In [1]: import numpy as np

In [2]: np.set_printoptions(precision=2, suppress=True, linewidth=100, legacy="1.25")

In [3]: M = np.load("dump.npy")

In [4]: M
Out[4]: 
array([[ 0,  9,  0,  0],
       [ 0,  0, -5,  0],
       [-9,  0,  0,  0],
       [ 0,  0,  0,  6]])

In [5]: # 2 blocks once reordered

In [6]: rng = np.random.default_rng(41)

In [7]: lab = rng.permutation(4)

In [8]: lab
Out[8]: array([0, 1, 2, 3])

In [9]: Y = M[lab][:, lab]

In [10]: np.trace(Y)
Out[10]: 6

In [11]: np.diag(Y)
Out[11]: array([0, 0, 0, 6])

In [12]: A = np.array([[2, 2, 2, 2, 2, 2],
    ...:     [2, 4, 4, 4, 4, 4],
    ...:     [2, 4, 6, 6, 6, 6],
    ...:     [2, 4, 6, 8, 8, 8],
    ...:     [2, 4, 6, 8, 10, 10],
    ...:     [2, 4, 6, 8, 10, 12]])

In [13]: L = np.linalg.cholesky(A)

In [14]: L
Out[14]: 
array([[1.41, 0.  , 0.  , 0.  , 0.  , 0.  ],
       [1.41, 1.41, 0.  , 0.  , 0.  , 0.  ],
       [1.41, 1.41, 1.41, 0.  , 0.  , 0.  ],
       [1.41, 1.41, 1.41, 1.41, 0.  , 0.  ],
       [1.41, 1.41, 1.41, 1.41, 1.41, 0.  ],
       [1.41, 1.41, 1.41, 1.41, 1.41, 1.41]])

In [15]: np.diag(L) ** 2
Out[15]: array([2., 2., 2., 2., 2., 2.])

In [16]: Y = A / np.linalg.norm(A, axis=1, keepdims=True)

In [17]: G = Y @ Y.T

In [18]: G[5]
Out[18]: array([0.9 , 0.94, 0.97, 0.99, 1.  , 1.  ])

In [19]: np.linalg.norm(Y, axis=1)
Out[19]: array([1., 1., 1., 1., 1., 1.])

In [20]: np.argwhere(np.triu(np.abs(G) > 0.95, 1))
Out[20]: 
array([[0, 1],
       [0, 2],
       [1, 2],
       [1, 3],
       [1, 4],
       [2, 3],
       [2, 4],
       [2, 5],
       [3, 4],
       [3, 5],
       [4, 5]])

In [21]: G
Out[21]: 
array([[1.  , 0.98, 0.96, 0.93, 0.91, 0.9 ],
       [0.98, 1.  , 0.99, 0.97, 0.95, 0.94],
       [0.96, 0.99, 1.  , 0.99, 0.98, 0.97],
       [0.93, 0.97, 0.99, 1.  , 0.99, 0.99],
       [0.91, 0.95, 0.98, 0.99, 1.  , 1.  ],
       [0.9 , 0.94, 0.97, 0.99, 1.  , 1.  ]])
